$ python -q
>>> import numpy as np
>>> np.set_printoptions(precision=2, suppress=True, linewidth=100)
>>> def rd(a):
...     return np.round(a, 2) + 0
... 
>>> M = np.load("data.npy")
>>> print(rd(M))
[[-0.84 -0.66 -0.06 -0.31  0.64]
 [-0.66 -1.62  0.04  0.16 -0.37]
 [-0.06  0.04 -1.97 -0.14 -0.06]
 [-0.31  0.16 -0.14 -0.96  0.01]
 [ 0.64 -0.37 -0.06  0.01 -1.61]]
>>> print(np.allclose(M[:-1].T @ np.linalg.lstsq(M[:-1].T, M[-1])[0], M[-1]))
True
>>> print(np.unique(M.round(6), axis=0).shape)
(5, 5)
>>> U, sv, vt = np.linalg.svd(M)
>>> evecs = vt[:(sv > 1e-8).sum()]
>>> rng = np.random.default_rng(5675)
>>> vec = M[2] + -3 * M[1] + rng.integers(2) * np.eye(5)[4]
>>> print(rd(vec))
[ 1.93  4.9  -2.08 -0.61  2.04]
>>> print(rd(np.diag(evecs.T @ evecs)))
[0.43 0.82 1.   0.91 0.84]
>>> print(np.linalg.matrix_rank(np.vstack([M, vec])))
5
>>> print(rd(evecs.T @ evecs))
[[ 0.43  0.32  0.02  0.23 -0.3 ]
 [ 0.32  0.82 -0.01 -0.13  0.17]
 [ 0.02 -0.01  1.   -0.01  0.01]
 [ 0.23 -0.13 -0.01  0.91  0.12]
 [-0.3   0.17  0.01  0.12  0.84]]
>>> print([round(float(np.linalg.det(M[:i, :i])), 2) + 0 for i in range(1, 6)])
[-0.84, 0.91, -1.79, 1.24, 0.0]
>>> U, sv, vt = np.linalg.svd(M)
>>> print(rd(sv))
[2. 2. 2. 1. 0.]
>>> Y = U[:, :4] @ np.diag(sv[:4]) @ vt[:4]
>>> print(rd(np.linalg.norm(M - Y, 2)), rd(sv[4]))
0.0 0.0
>>> print(np.linalg.matrix_rank(Y))
4
>>> print(np.linalg.matrix_rank(M, rtol=0.05))
4
>>> print(rd(np.abs(M - Y).max()))
0.0
>>> print(rd(np.linalg.norm(M - Y) / np.linalg.norm(M)))
0.0
>>> K = np.maximum(np.array([[-1],
...     [-1],
...     [0],
...     [0],
...     [-1],
...     [0],
...     [2],
...     [-1],
...     [-2],
...     [1],
...     [-2],
...     [-1],
...     [-1],
...     [1],
...     [1],
...     [2],
...     [-2],
...     [-2],
...     [-1],
...     [-2]]) @ np.array([[1, 1, 2]]) + np.array([1, 0, 1]), 0)
>>> print(K)
[[0 0 0]
 [0 0 0]
 [1 0 1]
 [1 0 1]
 [0 0 0]
 [1 0 1]
 [3 2 5]
 [0 0 0]
 [0 0 0]
 [2 1 3]
 [0 0 0]
 [0 0 0]
 [0 0 0]
 [2 1 3]
 [2 1 3]
 [3 2 5]
 [0 0 0]
 [0 0 0]
 [0 0 0]
 [0 0 0]]
>>> # rank 2
>>> U, sv, vt = np.linalg.svd(K)
>>> print(np.argmax(sv[:-1] / (sv[1:] + 1e-6)) + 1)
2
>>> Y = U[:, :2] @ np.diag(sv[:2]) @ vt[:2]
>>> print(rd(Y))
[[0. 0. 0.]
 [0. 0. 0.]
 [1. 0. 1.]
 [1. 0. 1.]
 [0. 0. 0.]
 [1. 0. 1.]
 [3. 2. 5.]
 [0. 0. 0.]
 [0. 0. 0.]
 [2. 1. 3.]
 [0. 0. 0.]
 [0. 0. 0.]
 [0. 0. 0.]
 [2. 1. 3.]
 [2. 1. 3.]
 [3. 2. 5.]
 [0. 0. 0.]
 [0. 0. 0.]
 [0. 0. 0.]
 [0. 0. 0.]]
>>> print(np.linalg.matrix_rank(Y))
2
>>> print(rd(np.linalg.norm(K - Y, 2)), rd(sv[2]))
0.0 0.0
>>> cov = np.cov(K, rowvar=False)
>>> print(rd(np.corrcoef(K.T)))
[[1.   0.93 0.99]
 [0.93 1.   0.98]
 [0.99 0.98 1.  ]]
>>> print(np.median(K, axis=0))
[0. 0. 0.]
>>> print(rd(cov))
[[1.14 0.67 1.82]
 [0.67 0.45 1.12]
 [1.82 1.12 2.94]]
>>> r = np.linalg.matrix_rank(K)
>>> print(r)
2
>>> ns = np.linalg.svd(K)[2][r:].T
>>> print(rd(K @ ns))
[[0.]
 [0.]
 [0.]
 [0.]
 [0.]
 [0.]
 [0.]
 [0.]
 [0.]
 [0.]
 [0.]
 [0.]
 [0.]
 [0.]
 [0.]
 [0.]
 [0.]
 [0.]
 [0.]
 [0.]]
>>> print([int(np.linalg.matrix_rank(np.delete(K, i, axis=0))) for i in range(20)])
[2, 2, 2, 2, 2, 2, 2, 2, 2, 2, 2, 2, 2, 2, 2, 2, 2, 2, 2, 2]
>>> print([int(np.linalg.matrix_rank(K[:, :j + 1])) for j in range(3)])
[1, 2, 2]
>>> print(rd(K @ np.linalg.pinv(K) @ K))
[[0. 0. 0.]
 [0. 0. 0.]
 [1. 0. 1.]
 [1. 0. 1.]
 [0. 0. 0.]
 [1. 0. 1.]
 [3. 2. 5.]
 [0. 0. 0.]
 [0. 0. 0.]
 [2. 1. 3.]
 [0. 0. 0.]
 [0. 0. 0.]
 [0. 0. 0.]
 [2. 1. 3.]
 [2. 1. 3.]
 [3. 2. 5.]
 [0. 0. 0.]
 [0. 0. 0.]
 [0. 0. 0.]
 [0. 0. 0.]]
>>> print(rd(np.trace(np.linalg.pinv(K) @ K)))
2.0
>>> Y = np.array([[5, 1], [4, 0], [5, 2]])
>>> print(np.einsum("ik,kj->ji", K, Y))
[[ 0  0 10 10  0 10 48  0  0 29  0  0  0 29 29 48  0  0  0  0]
 [ 0  0  3  3  0  3 13  0  0  8  0  0  0  8  8 13  0  0  0  0]]
>>> print(np.linalg.matrix_rank(np.vstack([K, Y.T])))
3
>>> print(np.linalg.matrix_rank(K @ Y))
2
>>> print(np.vstack([K, Y.T]).shape)
(22, 3)
>>> print(np.einsum("ij,ij->i", K, K))
[ 0  0  2  2  0  2 38  0  0 14  0  0  0 14 14 38  0  0  0  0]
>>> J = np.loadtxt("test1.csv", delimiter=",")
>>> print(J)
[[-0.3   4.03  1.44  4.47]
 [-0.36  3.76  1.05  4.71]
 [-0.16  4.11  0.74  4.77]
 [-0.46  3.98  0.92  5.2 ]
 [-0.25  4.    1.17  5.13]
 [-0.13  4.15  1.47  5.17]
 [-0.12  3.88  1.21  5.24]
 [ 0.54  1.19  3.91  4.13]
 [ 1.1   1.34  3.79  3.93]
 [ 1.23  1.66  4.3   3.83]
 [ 1.14  0.57  3.7   4.17]
 [ 1.18  0.76  3.8   4.37]
 [ 0.5   0.84  4.47  3.82]
 [ 0.85  0.79  4.22  3.77]
 [ 0.81  2.92 -0.25  0.55]
 [ 1.26  2.55 -0.23 -0.3 ]
 [ 1.36  3.35 -0.05  0.2 ]
 [ 1.2   2.88 -0.29  0.36]
 [ 0.64  3.87  0.42  0.2 ]
 [ 1.3   3.37 -0.34  0.25]
 [ 1.63  3.08  0.06  0.65]]
>>> Ac = J - J.mean(axis=0)
>>> evecs = np.linalg.svd(Ac)[2][:3]
>>> Y = Ac - Ac @ evecs.T @ evecs
>>> print(rd(np.diag(evecs.T @ evecs)))
[0.19 0.85 0.99 0.97]
>>> print(rd((Ac @ evecs.T).std(axis=0)))
[2.47 1.74 0.35]
>>> print(np.linalg.norm(Y, axis=1).round(6).argmax())
9
>>> print(rd(np.linalg.norm(Y) / np.linalg.norm(Ac)))
0.08
>>> Y = J + rng.integers(-2, 3, (21, 3)) @ rng.integers(-2, 3, (3, 4))
>>> print(rd(Y))
[[ 2.7   4.03 -2.56  3.47]
 [ 1.64  0.76  1.05  4.71]
 [-7.16  4.11  0.74  7.77]
 [-4.46 -6.02  8.92  9.2 ]
 [-0.25 -4.    5.17  7.13]
 [ 4.87  8.15 -2.53  2.17]
 [-1.12  9.88 -2.79  4.24]
 [ 2.54 -5.81  5.91  5.13]
 [ 0.1   3.34  1.79  3.93]
 [ 1.23  1.66  4.3   3.83]
 [-3.86  0.57  5.7   6.17]
 [ 2.18 -0.24  1.8   4.37]
 [-3.5  -5.16 10.47  6.82]
 [-3.15  2.79  6.22  4.77]
 [ 6.81  8.92 -4.25 -3.45]
 [-2.74 -3.45  5.77  2.7 ]
 [-1.64  1.35 -2.05  2.2 ]
 [-4.8   1.88 -2.29  3.36]
 [ 0.64  6.87  2.42 -0.8 ]
 [ 6.3   6.37 -0.34 -2.75]
 [ 1.63  3.08  0.06  0.65]]
>>> print(rd(np.linalg.svd(Y - J, compute_uv=False)))
[27.67 14.8   8.34  0.  ]
>>> print(np.abs(Y - J).sum(axis=1))
[ 8.  5. 10. 26. 14. 16. 12. 12.  5.  0.  9.  4. 19.  9. 20. 19.  9. 12.  6. 11.  0.]
>>> print(rd(Y - J))
[[  3.   0.  -4.  -1.]
 [  2.  -3.   0.   0.]
 [ -7.   0.   0.   3.]
 [ -4. -10.   8.   4.]
 [  0.  -8.   4.   2.]
 [  5.   4.  -4.  -3.]
 [ -1.   6.  -4.  -1.]
 [  2.  -7.   2.   1.]
 [ -1.   2.  -2.   0.]
 [  0.   0.   0.   0.]
 [ -5.   0.   2.   2.]
 [  1.  -1.  -2.   0.]
 [ -4.  -6.   6.   3.]
 [ -4.   2.   2.   1.]
 [  6.   6.  -4.  -4.]
 [ -4.  -6.   6.   3.]
 [ -3.  -2.  -2.   2.]
 [ -6.  -1.  -2.   3.]
 [  0.   3.   2.  -1.]
 [  5.   3.   0.  -3.]
 [  0.   0.   0.   0.]]
>>> Ac = J - J.mean(axis=0)
>>> U, sv, vt = np.linalg.svd(Ac, full_matrices=False)
>>> print(np.searchsorted(np.cumsum(sv ** 2) / (sv ** 2).sum(), 0.9) + 1)
2
>>> print(np.abs(U[:, 0]).argmax())
15
>>> print(rd((sv ** 2).sum() ** 2 / (sv ** 4).sum()))
1.87
>>> print(rd(Ac.mean(axis=0)))
[0. 0. 0. 0.]
>>> print(rd(sv))
[11.32  7.96  1.6   1.18]
>>> print(rd(sv ** 2 / (sv ** 2).sum()))
[0.66 0.32 0.01 0.01]
>>> print(np.linalg.matrix_rank(Ac))
4
>>> print(rd(vt[0] * np.sign(vt[0, np.abs(vt[0]).argmax()])))
[-0.09 -0.26  0.63  0.72]
>>> print(J.reshape(2, -1))
[[-0.3   4.03  1.44  4.47 -0.36  3.76  1.05  4.71 -0.16  4.11  0.74  4.77 -0.46  3.98  0.92  5.2
  -0.25  4.    1.17  5.13 -0.13  4.15  1.47  5.17 -0.12  3.88  1.21  5.24  0.54  1.19  3.91  4.13
   1.1   1.34  3.79  3.93  1.23  1.66  4.3   3.83  1.14  0.57]
 [ 3.7   4.17  1.18  0.76  3.8   4.37  0.5   0.84  4.47  3.82  0.85  0.79  4.22  3.77  0.81  2.92
  -0.25  0.55  1.26  2.55 -0.23 -0.3   1.36  3.35 -0.05  0.2   1.2   2.88 -0.29  0.36  0.64  3.87
   0.42  0.2   1.3   3.37 -0.34  0.25  1.63  3.08  0.06  0.65]]
>>> t3 = J.reshape(21, 2, -1)
>>> print(t3.transpose(1, 0, 2))
[[[-0.3   4.03]
  [-0.36  3.76]
  [-0.16  4.11]
  [-0.46  3.98]
  [-0.25  4.  ]
  [-0.13  4.15]
  [-0.12  3.88]
  [ 0.54  1.19]
  [ 1.1   1.34]
  [ 1.23  1.66]
  [ 1.14  0.57]
  [ 1.18  0.76]
  [ 0.5   0.84]
  [ 0.85  0.79]
  [ 0.81  2.92]
  [ 1.26  2.55]
  [ 1.36  3.35]
  [ 1.2   2.88]
  [ 0.64  3.87]
  [ 1.3   3.37]
  [ 1.63  3.08]]

 [[ 1.44  4.47]
  [ 1.05  4.71]
  [ 0.74  4.77]
  [ 0.92  5.2 ]
  [ 1.17  5.13]
  [ 1.47  5.17]
  [ 1.21  5.24]
  [ 3.91  4.13]
  [ 3.79  3.93]
  [ 4.3   3.83]
  [ 3.7   4.17]
  [ 3.8   4.37]
  [ 4.47  3.82]
  [ 4.22  3.77]
  [-0.25  0.55]
  [-0.23 -0.3 ]
  [-0.05  0.2 ]
  [-0.29  0.36]
  [ 0.42  0.2 ]
  [-0.34  0.25]
  [ 0.06  0.65]]]
>>> print(t3.shape)
(21, 2, 2)
>>> print(np.einsum("ihd,jhd->hij", t3, t3).shape)
(2, 21, 21)
>>> lab = J[:, 3] > np.median(J[:, 3])
>>> u = J[lab].mean(axis=0) - J[~lab].mean(axis=0)
>>> print(rd(u))
[-0.97  0.62  0.48  3.17]
>>> print(((J - J.mean(axis=0)) @ u > 0).astype(int))
[1 1 1 1 1 1 1 1 1 1 1 1 1 1 0 0 0 0 0 0 0]
>>> feats = np.array([[0.0, -1.0, -1.0, -1.0, 1.0],
...     [0.0, 0.0, -2.0, -3.0, -3.0],
...     [0.0, 1.0, 2.0, 0.0, 1.0],
...     [0.0, 1.0, 1.0, -3.0, 2.0],
...     [0.0, 2.0, 0.0, 3.0, 0.0]])
>>> print(feats)
[[ 0. -1. -1. -1.  1.]
 [ 0.  0. -2. -3. -3.]
 [ 0.  1.  2.  0.  1.]
 [ 0.  1.  1. -3.  2.]
 [ 0.  2.  0.  3.  0.]]
>>> Y = feats + rng.integers(-2, 3, (5, 4)) @ rng.integers(-2, 3, (4, 5))
>>> print(Y)
[[ 0. -1.  4.  1.  5.]
 [-2.  2. -5. -3. -4.]
 [-2. -2.  3. -4.  4.]
 [-2.  3.  4. -3.  4.]
 [-2.  2. -5.  3.  0.]]
>>> print(rd(np.linalg.svd(Y - feats, compute_uv=False)))
[9.37 6.12 4.51 2.55 0.  ]
>>> print(np.abs(Y - feats).sum(axis=1))
[11.  8. 13.  9.  7.]
>>> D = np.linalg.norm(K[:, None] - K[None], axis=-1)
>>> print(rd(np.linalg.norm(K, axis=1)))
[0.   0.   1.41 1.41 0.   1.41 6.16 0.   0.   3.74 0.   0.   0.   3.74 3.74 6.16 0.   0.   0.
 0.  ]
>>> print(np.flatnonzero(D[17] < D.mean() / 2))
[ 0  1  4  7  8 10 11 12 16 17 18 19]
>>> print(np.linalg.matrix_rank(D ** 2))
4
>>> print(D.shape)
(20, 20)
>>> print(rd(D[17]))
[0.   0.   1.41 1.41 0.   1.41 6.16 0.   0.   3.74 0.   0.   0.   3.74 3.74 6.16 0.   0.   0.
 0.  ]
>>> data = np.diag(3 * np.array([-1, 0, 2, -1, 3])) + np.array([[5, 9, -6, -8, -3],
...     [7, -2, -4, 9, -6],
...     [-5, -7, -4, 6, -5],
...     [-4, 9, 1, -2, -6],
...     [5, -1, 5, 1, 9]])
>>> print(data)
[[ 2  9 -6 -8 -3]
 [ 7 -2 -4  9 -6]
 [-5 -7  2  6 -5]
 [-4  9  1 -5 -6]
 [ 5 -1  5  1 18]]
>>> lab = rng.permutation(5)
>>> Y = data[:, lab] * rng.choice([-1, 1], 5)
>>> print(Y)
[[  3  -6   8   2  -9]
 [  6  -4  -9   7   2]
 [  5   2  -6  -5   7]
 [  6   1   5  -4  -9]
 [-18   5  -1   5   1]]
>>> U, _, vt = np.linalg.svd(data.T @ Y)
>>> print(rd(U @ vt))
[[ 0.  0.  0.  1.  0.]
 [ 0.  0.  0.  0. -1.]
 [ 0.  1.  0.  0.  0.]
 [ 0.  0. -1.  0.  0.]
 [-1.  0.  0.  0.  0.]]
>>> print(lab)
[4 2 3 0 1]
>>> t3 = np.stack([Y, 5 * Y, Y[::-1]])
>>> print(np.einsum("bij,cij->bc", t3, t3))
[[ 1054  5270  -161]
 [ 5270 26350  -805]
 [ -161  -805  1054]]
>>> print(rd(np.linalg.norm(t3, axis=(1, 2))))
[ 32.47 162.33  32.47]
>>> print((t3 @ Y.T).shape)
(3, 5, 5)
>>> print(t3.shape)
(3, 5, 5)
>>> print(t3.sum(axis=0))
[[   0  -31   47   17  -53]
 [  42  -23  -49   38    3]
 [  35   14  -42  -35   49]
 [  42    2   21  -17  -52]
 [-105   24    2   32   -3]]
>>> Y = data / np.linalg.norm(data, axis=1, keepdims=True)
>>> cov = Y @ Y.T
>>> print(rd(np.degrees(np.arccos(np.clip(cov[2, 4], -1, 1)))))
113.73
>>> print(rd(np.linalg.norm(Y, axis=1)))
[1. 1. 1. 1. 1.]
>>> print(rd(cov[2]))
[-0.72  0.34  1.   -0.28 -0.4 ]
>>> print((cov - 2 * np.eye(5)).round(6).argmax(axis=1))
[3 2 1 0 1]
>>> m1 = np.loadtxt("arr.csv", delimiter=",")
>>> print(m1)
[[-2.  0. -3. -3.  0.]
 [ 0. -2.  0.  0.  0.]
 [-3.  0. -2. -3.  0.]
 [-3.  0. -3. -2.  0.]
 [ 0.  0.  0.  0. -2.]]
>>> # symmetric
>>> O = m1.astype(float).copy()
>>> for j in range(5):
...     O[:, j] -= O[:, :j] @ (O[:, :j].T @ O[:, j])
...     O[:, j] /= np.linalg.norm(O[:, j])
... 
>>> print(rd(O.T @ O))
[[1. 0. 0. 0. 0.]
 [0. 1. 0. 0. 0.]
 [0. 0. 1. 0. 0.]
 [0. 0. 0. 1. 0.]
 [0. 0. 0. 0. 1.]]
>>> print(rd(O))
[[-0.43  0.   -0.78 -0.46  0.  ]
 [ 0.   -1.    0.    0.    0.  ]
 [-0.64  0.    0.62 -0.46  0.  ]
 [-0.64  0.   -0.1   0.76  0.  ]
 [ 0.    0.    0.    0.   -1.  ]]
>>> print(rd(O.T @ m1))
[[4.69 0.   4.48 4.48 0.  ]
 [0.   2.   0.   0.   0.  ]
 [0.   0.   1.4  0.68 0.  ]
 [0.   0.   0.   1.22 0.  ]
 [0.   0.   0.   0.   2.  ]]
>>> evals, evecs = np.linalg.eigh(m1)
>>> print(rd(evecs.T @ evecs))
[[1. 0. 0. 0. 0.]
 [0. 1. 0. 0. 0.]
 [0. 0. 1. 0. 0.]
 [0. 0. 0. 1. 0.]
 [0. 0. 0. 0. 1.]]
>>> print(rd(np.linalg.eigvalsh(m1 @ m1)))
[ 1.  1.  4.  4. 64.]
>>> print(rd(evecs @ np.diag(evals) @ evecs.T))
[[-2.  0. -3. -3.  0.]
 [ 0. -2.  0.  0.  0.]
 [-3.  0. -2. -3.  0.]
 [-3.  0. -3. -2.  0.]
 [ 0.  0.  0.  0. -2.]]
>>> print(rd(evecs.T @ m1 @ evecs))
[[-8.  0.  0.  0.  0.]
 [ 0. -2.  0.  0.  0.]
 [ 0.  0. -2.  0.  0.]
 [ 0.  0.  0.  1.  0.]
 [ 0.  0.  0.  0.  1.]]
>>> W0 = np.array([[0.66, -60.38, 59.69],
...     [-0.6, -61.07, 58.25],
...     [1.61, -60.94, 60.86],
...     [-1.23, -58.61, 58.07],
...     [-1.18, -59.06, 58.6],
...     [0.86, -58.54, 60.87],
...     [0.1, -59.49, 58.41],
...     [-1.02, -61.15, 60.79],
...     [-0.35, -60.79, 58.87],
...     [1.18, -60.05, 58.4],
...     [1.41, -61.41, 59.59],
...     [0.33, -59.38, 58.22],
...     [0.07, -59.04, 60.9],
...     [1.12, -59.32, 59.45],
...     [-2.55, -60.08, 60.08]])
>>> Ac = W0 - W0.mean(axis=0)
>>> evecs = np.linalg.svd(Ac)[2][:1]
>>> Y = Ac - Ac @ evecs.T @ evecs
>>> print(rd((Ac @ evecs.T).std(axis=0)))
[1.21]
>>> print(rd(np.diag(evecs.T @ evecs)))
[0.65 0.09 0.27]
>>> print(rd(np.cov(Ac @ evecs.T, rowvar=False)))
1.57
>>> print(rd(Y.std(axis=0)))
[0.59 0.86 0.84]
